% python3 -q
>>> import numpy as np
>>> np.set_printoptions(suppress=True, linewidth=200)
>>> def rd(a):
...     return np.round(a, 2) + 0
... 
>>> E = np.load("layer0.npy")
>>> print(rd(E))
[[-0.08  0.51  0.45 -0.41  0.58  0.17]
 [ 0.5  -0.29 -0.07  0.45  0.62  0.28]
 [-0.37  0.54 -0.35  0.57  0.22 -0.26]
 [ 0.42  0.39 -0.69 -0.36 -0.08  0.26]
 [-0.37 -0.44 -0.43 -0.41  0.47 -0.3 ]
 [-0.54 -0.11 -0.12  0.08 -0.06  0.82]]
>>> x0 = np.array([0, 4, 5, 2, 4, 0])
>>> print(rd(np.linalg.norm(x0)), rd(np.linalg.norm(E @ x0)))
7.81 7.81
>>> print(6 - np.linalg.matrix_rank(E - np.eye(6), tol=1e-8))
1
>>> print(rd(np.linalg.inv(E)))
[[-0.08  0.5  -0.37  0.42 -0.37 -0.54]
 [ 0.51 -0.29  0.54  0.39 -0.44 -0.11]
 [ 0.45 -0.07 -0.35 -0.69 -0.43 -0.12]
 [-0.41  0.45  0.57 -0.36 -0.41  0.08]
 [ 0.58  0.62  0.22 -0.08  0.47 -0.06]
 [ 0.17  0.28 -0.26  0.26 -0.3   0.82]]
>>> out = np.array([[1, -2], [-1, 1], [2, 2], [3, 3], [1, -2], [3, -1]])
>>> print(np.vstack([E, out.T]).shape)
(8, 6)
>>> print(np.linalg.matrix_rank(np.vstack([E, out.T])))
6
>>> out @ E
Traceback (most recent call last):
  File "<python-input-12>", line 1, in <module>
    out @ E
    ~~~~^~~
ValueError: matmul: Input operand 1 has a mismatch in its core dimension 0, with gufunc signature (n?,k),(k,m?)->(n?,m?) (size 6 is different from 2)
>>> print(rd(out.T @ E.T))
[[ 0.17  3.46 -0.45 -1.74 -2.43  1.97]
 [-0.95 -1.6   2.13 -3.01 -2.42  0.26]]
>>> print(rd(np.linalg.norm(E, axis=0)))
[1. 1. 1. 1. 1. 1.]
>>> print(rd(np.linalg.pinv(E)))
[[-0.08  0.5  -0.37  0.42 -0.37 -0.54]
 [ 0.51 -0.29  0.54  0.39 -0.44 -0.11]
 [ 0.45 -0.07 -0.35 -0.69 -0.43 -0.12]
 [-0.41  0.45  0.57 -0.36 -0.41  0.08]
 [ 0.58  0.62  0.22 -0.08  0.47 -0.06]
 [ 0.17  0.28 -0.26  0.26 -0.3   0.82]]
>>> print(rd(np.linalg.svd(E, compute_uv=False)))
[1. 1. 1. 1. 1. 1.]
>>> u, g = E[3], E[1]
>>> print(rd(u @ g))
0.0
>>> print(rd(u @ u))
1.0
>>> pr = (u @ g) / (u @ u) * u
>>> print(rd((g - pr) @ u))
0.0
>>> print(np.linalg.matrix_rank(np.outer(u, g)))
1
>>> print(rd(pr))
[0. 0. 0. 0. 0. 0.]
>>> C = np.array([[-0.7, -0.8, 1.2, 1.7, 1.1],
...     [0.1, -0.7, 0.5, 2.1, -0.3],
...     [-0.9, 0.9, -1.1, 1.4, -0.2],
...     [-1.1, 0.2, 1.7, 1.9, -2.7]])
>>> rng = np.random.default_rng(77)
>>> J = np.array([[-9, 6, -1, 4],
...     [-7, -5, -8, -9],
...     [-9, 5, 5, -5],
...     [-4, 3, -6, 6],
...     [-8, -8, -8, -6],
...     [5, -2, 2, -1],
...     [5, 5, -6, 9],
...     [0, 7, -2, -6],
...     [2, -3, -7, -2],
...     [-2, 2, -9, 0],
...     [7, 0, 6, -6],
...     [8, -5, 3, 8],
...     [7, -2, -7, -8],
...     [-2, -6, -5, 4],
...     [-9, 1, -1, -1],
...     [-3, -1, 6, -5],
...     [1, 3, -8, 6],
...     [-8, 8, 7, 1],
...     [-5, 3, -9, 8]]) @ C + 0.3 * rng.normal(size=(19, 5))
>>> print(rd(J))
[[  3.53   2.73   0.9    3.02 -22.1 ]
 [ 21.46  -0.01 -17.08 -51.25  19.4 ]
 [  7.77   7.72 -22.27  -7.03   0.54]
 [  1.53  -2.81  13.31   2.48 -20.08]
 [ 17.94   3.24 -15.03 -53.46  11.19]
 [ -4.41  -1.2    1.02   5.21   8.8 ]
 [ -7.03 -11.22  30.15  27.97 -18.95]
 [  9.17  -8.17  -4.31   0.76  13.96]
 [  7.11  -6.22   4.98 -16.97   9.8 ]
 [  9.68  -8.01   8.14 -12.16  -0.79]
 [ -3.69  -1.31  -8.21   9.12  23.22]
 [-17.62   1.32  17.11  22.57 -11.82]
 [  9.77 -12.11   1.49 -16.2   31.15]
 [  1.27   2.22   6.87 -15.28 -10.09]
 [  8.39   5.33 -11.01 -16.62  -7.22]
 [  2.06   7.79 -18.79  -8.32   9.21]
 [  0.6   -8.92  21.76   8.08 -14.36]
 [ -0.61   7.57 -11.93  14.64 -15.42]
 [  3.01  -4.39  18.36   0.79 -26.54]]
>>> Ac = J - J.mean(axis=0)
>>> U, sig, Vh = np.linalg.svd(Ac, full_matrices=False)
>>> print(rd(sig))
[114.16  57.73  50.31  19.48   0.87]
>>> print(np.abs(U[:, 0]).argmax())
1
>>> P = J @ np.linalg.solve(J.T @ J, J.T)
>>> print(rd(np.trace(P)))
5.0
>>> print(rd(np.diag(P)))
[0.19 0.35 0.27 0.12 0.56 0.06 0.28 0.39 0.12 0.17 0.23 0.33 0.38 0.47 0.12 0.21 0.23 0.28 0.23]
>>> m1 = np.array([[-8, 0, 8, 9, 6, 8, 3, 8],
...     [-7, 1, -6, 9, -4, 9, -1, 3],
...     [-4, 2, 6, -6, 7, 9, -9, 3],
...     [7, 2, -5, 5, 7, -3, 2, 4],
...     [6, -4, 8, 3, 7, -9, -8, 8]])
>>> m1[-1] = m1[0] + -1 * m1[1]
>>> print(m1)
[[-8  0  8  9  6  8  3  8]
 [-7  1 -6  9 -4  9 -1  3]
 [-4  2  6 -6  7  9 -9  3]
 [ 7  2 -5  5  7 -3  2  4]
 [-1 -1 14  0 10 -1  4  5]]
>>> print(np.allclose(m1[:-1].T @ np.linalg.lstsq(m1[:-1].T, m1[-1])[0], m1[-1]))
True
>>> print(rd(m1 @ np.linalg.pinv(m1) @ m1))
[[-8.  0.  8.  9.  6.  8.  3.  8.]
 [-7.  1. -6.  9. -4.  9. -1.  3.]
 [-4.  2.  6. -6.  7.  9. -9.  3.]
 [ 7.  2. -5.  5.  7. -3.  2.  4.]
 [-1. -1. 14.  0. 10. -1.  4.  5.]]
>>> C = J[[12, 16]].astype(float)
>>> for _ in range(6):
...     labels = np.linalg.norm(J[:, None] - C, axis=-1).argmin(axis=1)
...     C = np.array([J[labels == j].mean(axis=0) for j in range(2)])
... 
>>> print(labels)
[1 0 0 1 0 1 1 0 0 0 0 1 0 1 0 0 1 1 1]
>>> print(np.bincount(labels))
[10  9]
